% python3 -q
>>> import numpy as np
>>> from numpy import linalg as LA
>>> np.set_printoptions(precision=3, suppress=True, linewidth=140, legacy="1.25")
>>> rnd = lambda a: np.round(a, 3) + 0
>>> F = np.load("m.npy")
>>> F
array([[0, 4, 1, 2, 0, 5, 0, 5, 4, 2, 2],
       [0, 0, 1, 0, 4, 1, 3, 3, 2, 4, 5],
       [0, 0, 0, 4, 5, 2, 1, 4, 3, 1, 0],
       [0, 0, 0, 0, 0, 2, 0, 4, 5, 1, 2],
       [0, 0, 0, 0, 0, 5, 0, 0, 5, 5, 5],
       [0, 0, 0, 0, 0, 0, 5, 0, 3, 1, 5],
       [0, 0, 0, 0, 0, 0, 0, 1, 0, 1, 2],
       [0, 0, 0, 0, 0, 0, 0, 0, 4, 1, 3],
       [0, 0, 0, 0, 0, 0, 0, 0, 0, 0, 3],
       [0, 0, 0, 0, 0, 0, 0, 0, 0, 0, 0],
       [0, 0, 0, 0, 0, 0, 0, 0, 0, 0, 0]])
>>> # triangular: eigenvalues sit on the diagonal
>>> Uu, sigma, Vh = LA.svd(F)
>>> vecs = Vh[:(sigma > 1e-8).sum()]
>>> rng = np.random.default_rng(859451)
>>> x0 = F[1] + 4 * F[3] + rng.integers(2) * np.eye(11)[2]
>>> x0
array([ 0.,  0.,  1.,  0.,  4.,  9.,  3., 19., 22.,  8., 13.])
>>> rnd(np.diag(vecs.T @ vecs))
array([0.   , 0.875, 0.245, 0.926, 0.953, 1.   , 1.   , 1.   , 1.   , 1.   , 1.   ])
>>> rnd(LA.norm(x0 - vecs.T @ vecs @ x0))
0.0
>>> def softmax(z):
...     e = np.exp(z - z.max(axis=-1, keepdims=True))
...     return e / e.sum(axis=-1, keepdims=True)
... 
>>> rnd(softmax(F[9]))
array([0.091, 0.091, 0.091, 0.091, 0.091, 0.091, 0.091, 0.091, 0.091, 0.091, 0.091])
>>> S = F @ F.T / np.sqrt(11)
>>> softmax(S).round(6).argmax(axis=1)
array([0, 1, 2, 0, 4, 5, 1, 4, 1, 0, 0])
>>> rnd(softmax(S)[9] @ F)
array([0.   , 0.364, 0.182, 0.545, 0.818, 1.364, 0.818, 1.545, 2.364, 1.455, 2.455])
>>> W0 = np.array([[0, 0, 0, 0, 0, 0, 0],
...     [0, 0, 1, 2, -1, 0, 0],
...     [0, 0, 2, 1, 0, 0, 0],
...     [0, 0, 0, 0, 0, 0, 0],
...     [0, 0, 0, 2, 0, 2, -2],
...     [0, 0, 0, 0, -1, 0, 0],
...     [0, 0, 0, 0, -3, 0, 0],
...     [0, 0, -2, 0, 0, 0, 0]])
>>> W0
array([[ 0,  0,  0,  0,  0,  0,  0],
       [ 0,  0,  1,  2, -1,  0,  0],
       [ 0,  0,  2,  1,  0,  0,  0],
       [ 0,  0,  0,  0,  0,  0,  0],
       [ 0,  0,  0,  2,  0,  2, -2],
       [ 0,  0,  0,  0, -1,  0,  0],
       [ 0,  0,  0,  0, -3,  0,  0],
       [ 0,  0, -2,  0,  0,  0,  0]])
>>> # rows 0 and 3 are equal
>>> np.argsort(-LA.norm(W0, axis=0).round(6), kind="stable")[:3]
array([4, 2, 3])
>>> rnd(LA.norm(W0, 2) / LA.norm(W0))
0.664
>>> [round(float(x), 3) for x in LA.svd(W0, compute_uv=False)[:3]]
[4.038, 3.261, 2.908]
>>> rnd(LA.norm(W0[7] - W0[1]))
3.742
>>> W0[7] @ W0[1]
-2
>>> rnd(LA.norm(W0, axis=0))
array([0.   , 0.   , 3.   , 3.   , 3.317, 2.   , 2.   ])
>>> Uu, sigma, Vh = LA.svd(W0)
>>> vecs = Vh[:(sigma > 1e-8).sum()]
>>> x0 = W0[5] + -1 * W0[0] + rng.integers(2) * np.eye(7)[4]
>>> x0
array([0., 0., 0., 0., 0., 0., 0.])
>>> rnd(np.diag(vecs.T @ vecs))
array([0. , 0. , 1. , 1. , 1. , 0.5, 0.5])
>>> m1 = np.load("block17.npy")
>>> m1
array([[ 0, -2,  3, -1,  2, -1,  1, -2, -2, -2],
       [ 0,  0, -1,  1, -2,  2,  2,  1, -1,  2],
       [ 0,  0,  0,  1, -3, -3,  3,  1, -2,  0],
       [ 0,  0,  0,  0, -3,  2,  1,  2, -2,  0],
       [ 0,  0,  0,  0,  0,  1, -1, -3,  0, -1],
       [ 0,  0,  0,  0,  0,  0,  3,  3, -1,  3],
       [ 0,  0,  0,  0,  0,  0,  0,  3,  1,  0],
       [ 0,  0,  0,  0,  0,  0,  0,  0,  3,  1],
       [ 0,  0,  0,  0,  0,  0,  0,  0,  0,  2],
       [ 0,  0,  0,  0,  0,  0,  0,  0,  0,  0]])
>>> rk = LA.matrix_rank(m1)
>>> rk
9
>>> N = LA.svd(m1)[2][rk:].T
>>> LA.matrix_rank(m1.T @ m1), LA.matrix_rank(m1 @ m1.T)
(9, 9)
>>> Uu, sigma, Vh = LA.svd(m1)
>>> vecs = Vh[:(sigma > 1e-8).sum()]
>>> x0 = m1[0] + -1 * m1[3] + rng.integers(2) * np.eye(10)[5]
>>> x0
array([ 0., -2.,  3., -1.,  5., -2.,  0., -4.,  0., -2.])
>>> LA.matrix_rank(np.vstack([m1, x0]))
9
>>> rnd(LA.norm(x0 - vecs.T @ vecs @ x0))
0.0
>>> rnd(np.diag(vecs.T @ vecs))
array([0., 1., 1., 1., 1., 1., 1., 1., 1., 1.])
